% python3 -q
>>> import numpy as np
>>> import numpy.linalg as la
>>> np.set_printoptions(precision=4, suppress=True, linewidth=100)
>>> K = np.array([[-4, 4, -13, 2, 4],
...     [3, 0, -6, 6, -6],
...     [-6, -3, -6, 3, 6],
...     [2, 0, -4, 4, -4],
...     [3, 0, -6, 6, -6],
...     [-6, -1, -9, 3, 6]])
>>> Uu, sigma, VT = la.svd(K)
>>> V = VT[:(sigma > 1e-8).sum()]
>>> rng = np.random.default_rng(392)
>>> x = K[4] + 2 * K[0] + rng.integers(2) * np.eye(5)[3]
>>> x
array([ -5.,   8., -32.,  11.,   2.])
>>> print(np.diag(V.T @ V))
[0.364  0.6463 0.8428 0.5399 0.607 ]
>>> np.allclose(V.T @ V @ x, x)
False
>>> print(np.abs(np.diag(la.qr(K)[1])) > 1e-9)
[ True  True  True False False]
>>> print(la.lstsq(K[:-1].T, K[-1])[2])
3
>>> np.round(K @ la.pinv(K) @ K, 4) + 0
array([[ -4.,   4., -13.,   2.,   4.],
       [  3.,   0.,  -6.,   6.,  -6.],
       [ -6.,  -3.,  -6.,   3.,   6.],
       [  2.,   0.,  -4.,   4.,  -4.],
       [  3.,   0.,  -6.,   6.,  -6.],
       [ -6.,  -1.,  -9.,   3.,   6.]])
>>> F = np.load("out4.npy")
>>> F
array([[ 4,  2,  5,  5,  6,  5],
       [ 2,  4,  2,  2,  4,  2],
       [ 5,  2,  9,  5,  6,  9],
       [ 5,  2,  5,  7,  8,  5],
       [ 6,  4,  6,  8, 10,  6],
       [ 5,  2,  9,  5,  6,  9]])
>>> la.cond(F) > 100
np.True_
>>> la.matrix_rank(F, rtol=0.1)
np.int64(2)
>>> np.round(np.trace(la.pinv(F) @ F), 4)
np.float64(3.0)
>>> np.unique(F.round(6), axis=0).shape
(5, 6)
>>> F @ la.pinv(F) @ F
array([[ 4.,  2.,  5.,  5.,  6.,  5.],
       [ 2.,  4.,  2.,  2.,  4.,  2.],
       [ 5.,  2.,  9.,  5.,  6.,  9.],
       [ 5.,  2.,  5.,  7.,  8.,  5.],
       [ 6.,  4.,  6.,  8., 10.,  6.],
       [ 5.,  2.,  9.,  5.,  6.,  9.]])
>>> np.abs(np.diag(la.qr(F)[1])) > 1e-9
array([ True,  True,  True, False, False, False])
>>> x = np.array([0, 1, -2, 0, 2, 1])
>>> h = np.maximum(F @ x, 0)
>>> print(np.maximum(F @ (3 * x), 0))
[27 30 15 39 54 15]
>>> np.maximum(F @ x, 0) - np.maximum(-F @ x, 0)
array([ 9, 10,  5, 13, 18,  5])
>>> np.tanh(F @ x)
array([1.    , 1.    , 0.9999, 1.    , 1.    , 0.9999])
>>> cov = F.T @ F
>>> print(la.matrix_rank(cov))
3
>>> Y = np.array([[8, -8, -6], [7, 5, -8], [-6, 1, -8]])
>>> W0 = np.block([[np.zeros((3, 3)), Y], [Y.T, np.zeros((3, 3))]])
>>> W0
array([[ 0.,  0.,  0.,  8., -8., -6.],
       [ 0.,  0.,  0.,  7.,  5., -8.],
       [ 0.,  0.,  0., -6.,  1., -8.],
       [ 8.,  7., -6.,  0.,  0.,  0.],
       [-8.,  5.,  1.,  0.,  0.,  0.],
       [-6., -8., -8.,  0.,  0.,  0.]])
>>> f = np.array([1, 2, -3, 3, -2, 2])
>>> Y = W0 + np.outer(f, np.eye(6)[0])
>>> print(np.round(la.det(Y) / la.det(W0), 4), np.round(1 + la.solve(W0, f)[0], 4))
1.1756 1.1756
>>> la.matrix_rank(la.inv(Y) - la.inv(W0), tol=1e-8)
np.int64(1)
